% python3 -q
>>> import numpy as np
>>> from numpy import linalg as LA
>>> np.set_printoptions(precision=2, suppress=True, linewidth=140)
>>> def rd(a):
...     return np.round(a, 2) + 0
... 
>>> mat = np.array([[-0.1, -1.6, -0.2, -0.5, 1.5],
...     [-0.2, -1.4, -1.3, -2.2, 0.7],
...     [-0.2, 1.2, -0.5, 0.8, -0.3],
...     [1.3, 0.5, -2.0, -0.1, -0.2],
...     [-2.5, 1.9, 1.9, 1.2, -0.3]])
>>> mat
array([[-0.1, -1.6, -0.2, -0.5,  1.5],
       [-0.2, -1.4, -1.3, -2.2,  0.7],
       [-0.2,  1.2, -0.5,  0.8, -0.3],
       [ 1.3,  0.5, -2. , -0.1, -0.2],
       [-2.5,  1.9,  1.9,  1.2, -0.3]])
>>> LA.cond(mat) > 100
np.False_
>>> LA.matrix_rank(mat, rtol=0.1)
np.int64(4)
>>> q = mat.astype(float).copy()
>>> for j in range(5):
...     q[:, j] -= q[:, :j] @ (q[:, :j].T @ q[:, j])
...     q[:, j] /= LA.norm(q[:, j])
... 
>>> rd(q.T @ q)
array([[1., 0., 0., 0., 0.],
       [0., 1., 0., 0., 0.],
       [0., 0., 1., 0., 0.],
       [0., 0., 0., 1., 0.],
       [0., 0., 0., 0., 1.]])
>>> Y = LA.invert(mat)
Traceback (most recent call last):
  File "<python-input-11>", line 1, in <module>
    Y = LA.invert(mat)
        ^^^^^^^^^
AttributeError: module 'numpy.linalg' has no attribute 'invert'
>>> Y = LA.inv(mat)
>>> (np.abs(Y) > 1e-9).astype(int)
array([[1, 1, 1, 1, 1],
       [1, 1, 1, 1, 1],
       [1, 1, 1, 1, 1],
       [1, 1, 1, 1, 1],
       [1, 1, 1, 1, 1]])
>>> rd(LA.slogdet(mat)[0])
np.float64(-1.0)
>>> np.allclose(Y, mat.T)
False
>>> X = np.load("run18.npy")
>>> X
array([[-1, -1,  0,  0,  0,  0],
       [ 1,  2,  0,  0,  0,  0],
       [ 3,  3,  0,  0,  0,  0],
       [ 0,  0, -1, -1,  0,  0],
       [ 0,  0,  1,  2,  0,  0],
       [ 0,  0,  3,  3,  0,  0],
       [ 0,  0,  0,  0, -1, -1],
       [ 0,  0,  0,  0,  1,  2],
       [ 0,  0,  0,  0,  3,  3]])
>>> X.reshape(2, -1)
array([[-1, -1,  0,  0,  0,  0,  1,  2,  0,  0,  0,  0,  3,  3,  0,  0,  0,  0,  0,  0, -1, -1,  0,  0,  0,  0,  1],
       [ 2,  0,  0,  0,  0,  3,  3,  0,  0,  0,  0,  0,  0, -1, -1,  0,  0,  0,  0,  1,  2,  0,  0,  0,  0,  3,  3]])
>>> X.ravel(order="F")
array([-1,  1,  3,  0,  0,  0,  0,  0,  0, -1,  2,  3,  0,  0,  0,  0,  0,  0,  0,  0,  0, -1,  1,  3,  0,  0,  0,  0,  0,  0, -1,  2,  3,
        0,  0,  0,  0,  0,  0,  0,  0,  0, -1,  1,  3,  0,  0,  0,  0,  0,  0, -1,  2,  3])
>>> t3 = X.reshape(9, 2, -1)
>>> np.swapaxes(t3, 1, 2)[3]
array([[ 0, -1],
       [ 0,  0],
       [-1,  0]])
>>> t3.sum(axis=1)
array([[-1, -1,  0],
       [ 1,  2,  0],
       [ 3,  3,  0],
       [-1,  0, -1],
       [ 2,  0,  1],
       [ 3,  0,  3],
       [ 0, -1, -1],
       [ 0,  1,  2],
       [ 0,  3,  3]])
>>> t3[:, 0]
array([[-1, -1,  0],
       [ 1,  2,  0],
       [ 3,  3,  0],
       [ 0,  0, -1],
       [ 0,  0,  1],
       [ 0,  0,  3],
       [ 0,  0,  0],
       [ 0,  0,  0],
       [ 0,  0,  0]])
